$ python3 -q
>>> import numpy as np
>>> from numpy import linalg as LA
>>> np.set_printoptions(precision=1, suppress=True, linewidth=200)
>>> def rd(a):
...     return np.round(a, 1) + 0
... 
>>> arr = np.load("layer9.npy")
>>> print(arr)
[[ 0 -8  2  0]
 [ 0  0  0  0]
 [ 0  0  0  0]
 [ 0  0  0  8]
 [ 0  7 -2  0]
 [ 0  0  0 -3]]
>>> W1 = np.array([[-3, 0, 3, 3], [2, -2, 1, -1], [0, -2, 1, 2], [2, 2, 3, 2]])
>>> beta = np.array([-1, 1, 2, -1])
>>> hid = np.maximum(arr @ W1 + beta, 0)
>>> print(LA.matrix_rank(hid))
4
>>> basis = np.array([[2, 1, 1], [0, 2, 1], [0, 1, 2], [0, 2, 1]])
>>> print(W1 @ basis)
[[-6  6  6]
 [ 4 -3  1]
 [ 0  1  2]
 [ 4 13 12]]
>>> print(hid @ basis)
[[  0  48  24]
 [  0   4   5]
 [  0   4   5]
 [ 30 105  99]
 [ 26  20  27]
 [  0   0   0]]
>>> rng = np.random.default_rng(36953)
>>> K = rng.normal(size=(18, 6)) + 5 * np.array([2, 2, -2, 0, 0, 2])
>>> print(rd(K))
[[ 10.6  11.9  -9.   -0.7   1.5  10.4]
 [ 11.8  10.   -9.5   2.    0.2  10.2]
 [  9.   11.3  -9.5  -1.7   0.7  10.4]
 [  9.1  10.  -10.7   1.2  -0.1   8.7]
 [ 10.4  11.2 -10.6   0.4  -0.7   8.7]
 [ 10.2   9.  -10.6   0.4   0.   11.8]
 [  7.8  10.8  -9.7  -0.3  -0.4   9.9]
 [  9.2  10.3  -8.9  -1.4   0.5  10.1]
 [  7.6  11.   -9.9  -2.8   1.5   9.5]
 [ 10.7  10.6  -9.8  -0.5   1.4   9.8]
 [ 10.4   8.4  -9.5  -0.5  -0.5   9.7]
 [  8.9   9.   -9.9  -0.1  -1.8  10.9]
 [  9.6  11.3 -10.   -1.5  -1.    9.7]
 [ 12.   11.8 -11.2   0.5  -1.    9.2]
 [  9.7   9.5  -9.8   1.9  -0.4   9.6]
 [ 10.2  10.3  -9.5   0.2   1.3  10.8]
 [  9.2   8.3  -8.9  -0.6  -0.2  11.3]
 [  9.   10.4  -8.5   0.9  -0.8  11.1]]
>>> Uu, sigma, VT = LA.svd(K, full_matrices=False)
>>> print(np.allclose(Uu * sigma @ VT, K))
True
>>> print(Uu.shape, sigma.shape, VT.shape)
(18, 6) (6,) (6, 6)
>>> print(rd(Uu.T @ K @ VT.T))
[[84.7  0.   0.   0.   0.   0. ]
 [ 0.   6.3  0.   0.   0.   0. ]
 [ 0.   0.   4.8  0.   0.   0. ]
 [ 0.   0.   0.   4.   0.   0. ]
 [ 0.   0.   0.   0.   2.9  0. ]
 [ 0.   0.   0.   0.   0.   2.5]]
>>> print(rd(Uu.T @ Uu))
[[1. 0. 0. 0. 0. 0.]
 [0. 1. 0. 0. 0. 0.]
 [0. 0. 1. 0. 0. 0.]
 [0. 0. 0. 1. 0. 0.]
 [0. 0. 0. 0. 1. 0.]
 [0. 0. 0. 0. 0. 1.]]
>>> print(rd(VT @ VT.T))
[[1. 0. 0. 0. 0. 0.]
 [0. 1. 0. 0. 0. 0.]
 [0. 0. 1. 0. 0. 0.]
 [0. 0. 0. 1. 0. 0.]
 [0. 0. 0. 0. 1. 0.]
 [0. 0. 0. 0. 0. 1.]]
>>> B = K / LA.norm(K, axis=1, keepdims=True)
>>> gram = B @ B.T
>>> print(rd(LA.norm(B, axis=1)))
[1. 1. 1. 1. 1. 1. 1. 1. 1. 1. 1. 1. 1. 1. 1. 1. 1. 1.]
>>> Uu, sigma, VT = LA.svd(K)
>>> print(rd(sigma))
[84.7  6.3  4.8  4.   2.9  2.5]
>>> print(np.argmax(sigma[:-1] / (sigma[1:] + 1e-6)) + 1)
1
>>> B = Uu[:, :1] @ np.diag(sigma[:1]) @ VT[:1]
>>> print(rd(np.abs(K - B).max()))
2.7
>>> print(rd(LA.norm(K - B, 2)), rd(sigma[1]))
6.3 6.3
>>> print(LA.matrix_rank(K, rtol=0.05))
3
>>> print(LA.matrix_rank(B))
1
>>> print(rd(LA.norm(K - B) / LA.norm(K)))
0.1
>>> m1 = np.array([[0, 0, 0, 0], [-3, -8, 0, 0], [6, 2, 2, 0], [8, 7, 8, 8]])
>>> print(m1)
[[ 0  0  0  0]
 [-3 -8  0  0]
 [ 6  2  2  0]
 [ 8  7  8  8]]
>>> Uu, sigma, VT = LA.svd(m1)
>>> print(np.argmax(sigma[:-1] / (sigma[1:] + 1e-6)) + 1)
3
>>> print(rd(sigma))
[17.4  6.4  4.   0. ]
>>> B = Uu[:, :3] @ np.diag(sigma[:3]) @ VT[:3]
>>> print(rd(LA.norm(m1 - B) / LA.norm(m1)))
0.0
>>> print(LA.matrix_rank(m1, rtol=0.05))
3
>>> print(rd(np.abs(m1 - B).max()))
0.0
>>> print(LA.matrix_rank(B))
3
